% python3 -q
>>> import numpy as np
>>> from numpy import linalg as LA
>>> np.set_printoptions(suppress=True, linewidth=160)
>>> mat = np.load("x.npy")
>>> mat
array([[ 1., -5.,  3.,  0.],
       [ 2., -2.,  1.,  3.],
       [ 0.,  0.,  1.,  1.],
       [ 0.,  0., -3., -1.]])
>>> T = np.stack([mat, -3 * mat, mat[::-1]])
>>> LA.matrix_rank(T)
array([4, 4, 4])
>>> np.round(LA.det(T), 2)
array([  16., 1296.,   16.])
>>> (T @ mat.T).shape
(3, 4, 4)
>>> np.round(LA.norm(T, axis=(1, 2)), 2)
array([ 8.06, 24.19,  8.06])
>>> LA.matrix_rank(T.reshape(3, -1))
np.int64(2)
>>> E = np.load("m.npy")
>>> E
array([[0, 1, 0],
       [0, 0, 1],
       [1, 0, 0]])
>>> # orthonormal columns
>>> E @ (-1.0) ** np.arange(3)
array([-1.,  1.,  1.])
>>> E @ np.ones(3)
array([1., 1., 1.])
>>> np.allclose(E @ E.T, E.T @ E)
True
>>> r0 = np.array([1, 3, 9])
>>> A2 = E + np.outer(r0, np.eye(3)[1])
>>> np.round(LA.det(A2) / LA.det(E), 2), round(1 + LA.solve(E, r0)[1], 2)
(np.float64(2.0), np.float64(2.0))
>>> LA.matrix_rank(A2 - E)
np.int64(1)
>>> LA.matrix_rank(LA.inv(A2) - LA.inv(E), tol=1e-8)
np.int64(1)
>>> round(LA.det(2 * E), 2), np.round(LA.det(E), 2)
(np.float64(8.0), np.float64(1.0))
>>> np.einsum("ij,ji->", E, E)
np.int64(0)
>>> round(LA.det(E.T), 2)
np.float64(1.0)
>>> np.round(np.poly(E), 2) + 0
array([ 1.,  0.,  0., -1.])
>>> E[:, 2] @ E[:, 0]
np.int64(0)
>>> np.round(LA.pinv(E), 2)
array([[0., 0., 1.],
       [1., 0., 0.],
       [0., 1., 0.]])
>>> def softmax(z):
...     e = np.exp(z - z.max(axis=-1, keepdims=True))
...     return e / e.sum(axis=-1, keepdims=True)
... 
>>> np.round(softmax(10 * E[0]), 2) + 0
array([0., 1., 0.])
>>> softmax(E).sum(axis=1)
array([1., 1., 1.])
>>> np.round(softmax(E[0] + -3), 2)
array([0.21, 0.58, 0.21])
>>> att = E @ E.T / np.sqrt(3)
>>> np.round(softmax(att)[0] @ E, 2)
array([0.26, 0.47, 0.26])
>>> np.round(softmax(att + np.triu(np.full(att.shape, -np.inf), 1)), 2)
array([[1.  , 0.  , 0.  ],
       [0.36, 0.64, 0.  ],
       [0.26, 0.26, 0.47]])
